% ipython --no-banner

In [1]: import numpy as np

In [2]: from numpy import linalg as LA

In [3]: np.set_printoptions(precision=2, suppress=True, linewidth=100)

In [4]: tidy = lambda a: np.round(a, 2) + 0

In [5]: E = np.abs(np.array([[3, -3, -2, 2, -2, -2, -2],
   ...:     [0, 2, -1, 2, 3, 0, 2],
   ...:     [-1, 2, 3, 0, -3, -3, 1],
   ...:     [-3, 2, -3, 2, 1, -3, -1],
   ...:     [-2, -2, -2, -2, 0, 2, -2],
   ...:     [0, 2, 0, 3, 0, 1, 3],
   ...:     [0, -3, 2, 2, -2, 0, -1]])) + np.eye(7)

In [6]: E = E / E.sum(axis=1, keepdims=True)

In [7]: print(tidy(E))
[[0.24 0.18 0.12 0.12 0.12 0.12 0.12]
 [0.   0.27 0.09 0.18 0.27 0.   0.18]
 [0.07 0.14 0.29 0.   0.21 0.21 0.07]
 [0.19 0.12 0.19 0.19 0.06 0.19 0.06]
 [0.15 0.15 0.15 0.15 0.08 0.15 0.15]
 [0.   0.2  0.   0.3  0.   0.2  0.3 ]
 [0.   0.27 0.18 0.18 0.18 0.   0.18]]

In [8]: # a transition matrix

In [9]: rng = np.random.default_rng(6246)

In [10]: labels = rng.permutation(7)

In [11]: labels
Out[11]: array([4, 1, 3, 0, 2, 6, 5])

In [12]: B = E[labels][:, labels]

In [13]: tidy(LA.det(B)), tidy(LA.det(E[labels]))
Out[13]: (np.float64(0.0), np.float64(0.0))

In [14]: tidy(np.sort(np.abs(LA.eigvals(B))))
Out[14]: array([0.05, 0.05, 0.15, 0.17, 0.21, 0.21, 1.  ])

In [15]: W0 = np.load("dump.npy")

In [16]: tidy(W0)
Out[16]: 
array([[0.25, 0.  , 0.  , 0.25, 0.25, 0.  , 0.25],
       [0.  , 0.67, 0.33, 0.  , 0.  , 0.  , 0.  ],
       [0.33, 0.33, 0.33, 0.  , 0.  , 0.  , 0.  ],
       [0.  , 0.  , 0.5 , 0.5 , 0.  , 0.  , 0.  ],
       [0.33, 0.  , 0.  , 0.  , 0.33, 0.33, 0.  ],
       [0.25, 0.  , 0.25, 0.  , 0.  , 0.25, 0.25],
       [0.33, 0.  , 0.  , 0.  , 0.33, 0.  , 0.33]])

In [17]: # row-stochastic, so 1 is an eigenvalue

In [18]: q, R = LA.qr(W0)

In [19]: tidy(q.T @ q)
Out[19]: 
array([[1., 0., 0., 0., 0., 0., 0.],
       [0., 1., 0., 0., 0., 0., 0.],
       [0., 0., 1., 0., 0., 0., 0.],
       [0., 0., 0., 1., 0., 0., 0.],
       [0., 0., 0., 0., 1., 0., 0.],
       [0., 0., 0., 0., 0., 1., 0.],
       [0., 0., 0., 0., 0., 0., 1.]])

In [20]: np.trace(q @ q.T)
Out[20]: np.float64(7.0)

In [21]: tidy(abs(R[0, 0])), tidy(LA.norm(W0[:, 0]))
Out[21]: (np.float64(0.68), np.float64(0.68))

In [22]: K = np.load("test10.npy")

In [23]: tidy(K)
Out[23]: 
array([[ 0.54, -0.29, -0.38, -0.04,  0.13, -0.21,  0.04, -0.29,  0.13,  0.29, -0.13, -0.46],
       [-0.29,  0.81, -0.24, -0.03,  0.08, -0.13,  0.03, -0.19,  0.08,  0.19, -0.08, -0.29],
       [-0.38, -0.24,  0.69, -0.03,  0.1 , -0.17,  0.03, -0.24,  0.1 ,  0.24, -0.1 , -0.38],
       [-0.04, -0.03, -0.03,  1.  ,  0.01, -0.02,  0.  , -0.03,  0.01,  0.03, -0.01, -0.04],
       [ 0.13,  0.08,  0.1 ,  0.01,  0.97,  0.06, -0.01,  0.08, -0.03, -0.08,  0.03,  0.13],
       [-0.21, -0.13, -0.17, -0.02,  0.06,  0.9 ,  0.02, -0.13,  0.06,  0.13, -0.06, -0.21],
       [ 0.04,  0.03,  0.03,  0.  , -0.01,  0.02,  1.  ,  0.03, -0.01, -0.03,  0.01,  0.04],
       [-0.29, -0.19, -0.24, -0.03,  0.08, -0.13,  0.03,  0.81,  0.08,  0.19, -0.08, -0.29],
       [ 0.13,  0.08,  0.1 ,  0.01, -0.03,  0.06, -0.01,  0.08,  0.97, -0.08,  0.03,  0.13],
       [ 0.29,  0.19,  0.24,  0.03, -0.08,  0.13, -0.03,  0.19, -0.08,  0.81,  0.08,  0.29],
       [-0.13, -0.08, -0.1 , -0.01,  0.03, -0.06,  0.01, -0.08,  0.03,  0.08,  0.97, -0.13],
       [-0.46, -0.29, -0.38, -0.04,  0.13, -0.21,  0.04, -0.29,  0.13,  0.29, -0.13,  0.54]])

In [24]: # columns are unit length and at right angles

In [25]: tidy(LA.svd(K, compute_uv=False))
Out[25]: array([1., 1., 1., 1., 1., 1., 1., 1., 1., 1., 1., 1.])

In [26]: tidy(K[:, 8] @ K[:, 7])
Out[26]: np.float64(0.0)

In [27]: m1 = np.diag(np.array([2, 1, 0, 1, 2, 3, 2, 1, 1, 2, 3, 2, 0, 0, 3, 0])) + 3 * np.eye(16, k=1) + 3 * np.eye(16, k=-1)

In [28]: m1
Out[28]: 
array([[2., 3., 0., 0., 0., 0., 0., 0., 0., 0., 0., 0., 0., 0., 0., 0.],
       [3., 1., 3., 0., 0., 0., 0., 0., 0., 0., 0., 0., 0., 0., 0., 0.],
       [0., 3., 0., 3., 0., 0., 0., 0., 0., 0., 0., 0., 0., 0., 0., 0.],
       [0., 0., 3., 1., 3., 0., 0., 0., 0., 0., 0., 0., 0., 0., 0., 0.],
       [0., 0., 0., 3., 2., 3., 0., 0., 0., 0., 0., 0., 0., 0., 0., 0.],
       [0., 0., 0., 0., 3., 3., 3., 0., 0., 0., 0., 0., 0., 0., 0., 0.],
       [0., 0., 0., 0., 0., 3., 2., 3., 0., 0., 0., 0., 0., 0., 0., 0.],
       [0., 0., 0., 0., 0., 0., 3., 1., 3., 0., 0., 0., 0., 0., 0., 0.],
       [0., 0., 0., 0., 0., 0., 0., 3., 1., 3., 0., 0., 0., 0., 0., 0.],
       [0., 0., 0., 0., 0., 0., 0., 0., 3., 2., 3., 0., 0., 0., 0., 0.],
       [0., 0., 0., 0., 0., 0., 0., 0., 0., 3., 3., 3., 0., 0., 0., 0.],
       [0., 0., 0., 0., 0., 0., 0., 0., 0., 0., 3., 2., 3., 0., 0., 0.],
       [0., 0., 0., 0., 0., 0., 0., 0., 0., 0., 0., 3., 0., 3., 0., 0.],
       [0., 0., 0., 0., 0., 0., 0., 0., 0., 0., 0., 0., 3., 0., 3., 0.],
       [0., 0., 0., 0., 0., 0., 0., 0., 0., 0., 0., 0., 0., 3., 3., 3.],
       [0., 0., 0., 0., 0., 0., 0., 0., 0., 0., 0., 0., 0., 0., 3., 0.]])

In [29]: # symmetric, so the eigenvalues are real

In [30]: w, V = LA.eigh(m1)

In [31]: (w > 1e-8).sum(), (w < -1e-8).sum()
Out[31]: (np.int64(9), np.int64(7))

In [32]: print(tidy(w.sum()), np.trace(m1))
23.0 23.0

In [33]: w, V = LA.eigh(m1)

In [34]: vec = np.array([2, 1, 1, 3, 0, 2, 2, 1, 2, 2, 1, 0, 0, 2, 1, 3])

In [35]: vec @ m1 @ vec
Out[35]: np.float64(207.0)

In [36]: tidy(vec @ m1 @ vec / (vec @ vec)), tidy(w[0]), tidy(w[-1])
Out[36]: (np.float64(4.4), np.float64(-4.68), np.float64(7.79))

In [37]: labels = rng.permutation(16)

In [38]: labels
Out[38]: array([ 5, 11, 15,  1, 13,  2,  9,  8, 12, 14,  6,  4,  0,  3, 10,  7])

In [39]: B = m1[labels][:, labels]

In [40]: print(np.allclose(B, m1))
False

In [41]: print(np.diag(B))
[3. 2. 0. 1. 0. 0. 2. 1. 0. 3. 2. 2. 2. 1. 3. 1.]

In [42]: np.trace(B)
Out[42]: np.float64(23.0)

In [43]: t3 = m1.reshape(16, 2, -1)

In [44]: np.swapaxes(t3, 1, 2)[5]
Out[44]: 
array([[0., 0.],
       [0., 0.],
       [0., 0.],
       [0., 0.],
       [3., 0.],
       [3., 0.],
       [3., 0.],
       [0., 0.]])

In [45]: print(t3.shape)
(16, 2, 8)

In [46]: np.einsum("ihd,jhd->hij", t3, t3).shape
Out[46]: (2, 16, 16)

In [47]: np.einsum("ihd,ihd->ih", t3, t3)
Out[47]: 
array([[13.,  0.],
       [19.,  0.],
       [18.,  0.],
       [19.,  0.],
       [22.,  0.],
       [27.,  0.],
       [22.,  0.],
       [10.,  9.],
       [ 9., 10.],
       [ 0., 22.],
       [ 0., 27.],
       [ 0., 22.],
       [ 0., 18.],
       [ 0., 18.],
       [ 0., 27.],
       [ 0.,  9.]])

In [48]: q, R = LA.qr(m1)

In [49]: print(np.allclose(R.T @ R, m1.T @ m1))
True

In [50]: print(q.shape, R.shape)
(16, 16) (16, 16)

In [51]: X = np.load("data.npy")

In [52]: X
Out[52]: 
array([[0., 0., 0., 0., 0., 2., 1.],
       [0., 0., 0., 0., 0., 0., 3.],
       [0., 0., 0., 0., 0., 1., 1.],
       [0., 0., 0., 0., 0., 3., 3.],
       [0., 0., 0., 0., 0., 1., 1.],
       [2., 0., 1., 3., 1., 0., 0.],
       [1., 3., 1., 3., 1., 0., 0.]])

In [53]: # rows 2 and 4 are equal

In [54]: print(tidy(LA.matrix_power(X, 3)))
[[  0.   0.   0.   0.   0.  43.  47.]
 [  0.   0.   0.   0.   0.  39.  63.]
 [  0.   0.   0.   0.   0.  28.  34.]
 [  0.   0.   0.   0.   0.  84. 102.]
 [  0.   0.   0.   0.   0.  28.  34.]
 [ 43.  39.  28.  84.  28.   0.   0.]
 [ 47.  63.  34. 102.  34.   0.   0.]]

In [55]: X @ X
Out[55]: 
array([[ 5.,  3.,  3.,  9.,  3.,  0.,  0.],
       [ 3.,  9.,  3.,  9.,  3.,  0.,  0.],
       [ 3.,  3.,  2.,  6.,  2.,  0.,  0.],
       [ 9.,  9.,  6., 18.,  6.,  0.,  0.],
       [ 3.,  3.,  2.,  6.,  2.,  0.,  0.],
       [ 0.,  0.,  0.,  0.,  0., 15., 13.],
       [ 0.,  0.,  0.,  0.,  0., 13., 21.]])

In [56]: feats = np.load("sample5.npy")

In [57]: print(feats)
[[ 2  2  2  2  2  2  2  2  2]
 [ 2  4  4  4  4  4  4  4  4]
 [ 2  4  6  6  6  6  6  6  6]
 [ 2  4  6  8  8  8  8  8  8]
 [ 2  4  6  8 10 10 10 10 10]
 [ 2  4  6  8 10 12 12 12 12]
 [ 2  4  6  8 10 12 14 14 14]
 [ 2  4  6  8 10 12 14 16 16]
 [ 2  4  6  8 10 12 14 16 18]]

In [58]: # equal to its transpose

In [59]: q, R = LA.qr(feats)

In [60]: tidy(q @ R)
Out[60]: 
array([[ 2.,  2.,  2.,  2.,  2.,  2.,  2.,  2.,  2.],
       [ 2.,  4.,  4.,  4.,  4.,  4.,  4.,  4.,  4.],
       [ 2.,  4.,  6.,  6.,  6.,  6.,  6.,  6.,  6.],
       [ 2.,  4.,  6.,  8.,  8.,  8.,  8.,  8.,  8.],
       [ 2.,  4.,  6.,  8., 10., 10., 10., 10., 10.],
       [ 2.,  4.,  6.,  8., 10., 12., 12., 12., 12.],
       [ 2.,  4.,  6.,  8., 10., 12., 14., 14., 14.],
       [ 2.,  4.,  6.,  8., 10., 12., 14., 16., 16.],
       [ 2.,  4.,  6.,  8., 10., 12., 14., 16., 18.]])

In [61]: print(q.shape, R.shape)
(9, 9) (9, 9)

In [62]: np.allclose(R.T @ R, feats.T @ feats)
Out[62]: True

In [63]: J = np.load("run16.npy")

In [64]: print(J)
[[0 0 0 0 0 0 1 0 0 0 0 0 0 0 0]
 [0 0 0 0 0 0 0 0 0 0 0 0 0 0 1]
 [0 0 0 0 0 1 0 0 0 0 0 0 0 0 0]
 [0 0 0 0 0 0 0 0 0 0 1 0 0 0 0]
 [0 0 0 1 0 0 0 0 0 0 0 0 0 0 0]
 [0 0 1 0 0 0 0 0 0 0 0 0 0 0 0]
 [0 0 0 0 0 0 0 0 0 0 0 1 0 0 0]
 [0 1 0 0 0 0 0 0 0 0 0 0 0 0 0]
 [0 0 0 0 0 0 0 0 0 1 0 0 0 0 0]
 [0 0 0 0 1 0 0 0 0 0 0 0 0 0 0]
 [0 0 0 0 0 0 0 0 1 0 0 0 0 0 0]
 [1 0 0 0 0 0 0 0 0 0 0 0 0 0 0]
 [0 0 0 0 0 0 0 1 0 0 0 0 0 0 0]
 [0 0 0 0 0 0 0 0 0 0 0 0 1 0 0]
 [0 0 0 0 0 0 0 0 0 0 0 0 0 1 0]]

In [65]: tidy(LA.det(J))
Out[65]: np.float64(-1.0)

In [66]: tidy(np.sort(LA.eigvals(J).real))
Out[66]: 
array([-1.  , -0.81, -0.81, -0.81, -0.81, -0.5 , -0.5 ,  0.31,  0.31,  0.31,  0.31,  1.  ,  1.  ,
        1.  ,  1.  ])

In [67]: vec = np.array([-1, -4, 7, -1, -7, -9, 8, 9, 0, -1, 5, 8, 9, -5, -6])

In [68]: J.T @ (J @ vec)
Out[68]: array([-1, -4,  7, -1, -7, -9,  8,  9,  0, -1,  5,  8,  9, -5, -6])

In [69]: tidy(np.sort(np.abs(np.degrees(np.angle(LA.eigvals(J))))))
Out[69]: array([  0.,   0.,   0.,   0.,  72.,  72.,  72.,  72., 120., 120., 144., 144., 144., 144., 180.])

In [70]: print(tidy(LA.det(J)))
-1.0

In [71]: 15 - LA.matrix_rank(J - np.eye(15), tol=1e-8)
Out[71]: np.int64(4)

In [72]: [p for p in range(1, 25) if np.allclose(LA.matrix_power(J, p), np.eye(15))]
Out[72]: []

In [73]: J.sum(axis=1)
Out[73]: array([1, 1, 1, 1, 1, 1, 1, 1, 1, 1, 1, 1, 1, 1, 1])

In [74]: print(J @ np.ones(15))
[1. 1. 1. 1. 1. 1. 1. 1. 1. 1. 1. 1. 1. 1. 1.]

In [75]: pr = np.eye(15)[7]

In [76]: for _ in range(4):
    ...:     pr = pr @ J
    ...:     print(pr.round(2))
    ...: 
[0. 1. 0. 0. 0. 0. 0. 0. 0. 0. 0. 0. 0. 0. 0.]
[0. 0. 0. 0. 0. 0. 0. 0. 0. 0. 0. 0. 0. 0. 1.]
[0. 0. 0. 0. 0. 0. 0. 0. 0. 0. 0. 0. 0. 1. 0.]
[0. 0. 0. 0. 0. 0. 0. 0. 0. 0. 0. 0. 1. 0. 0.]
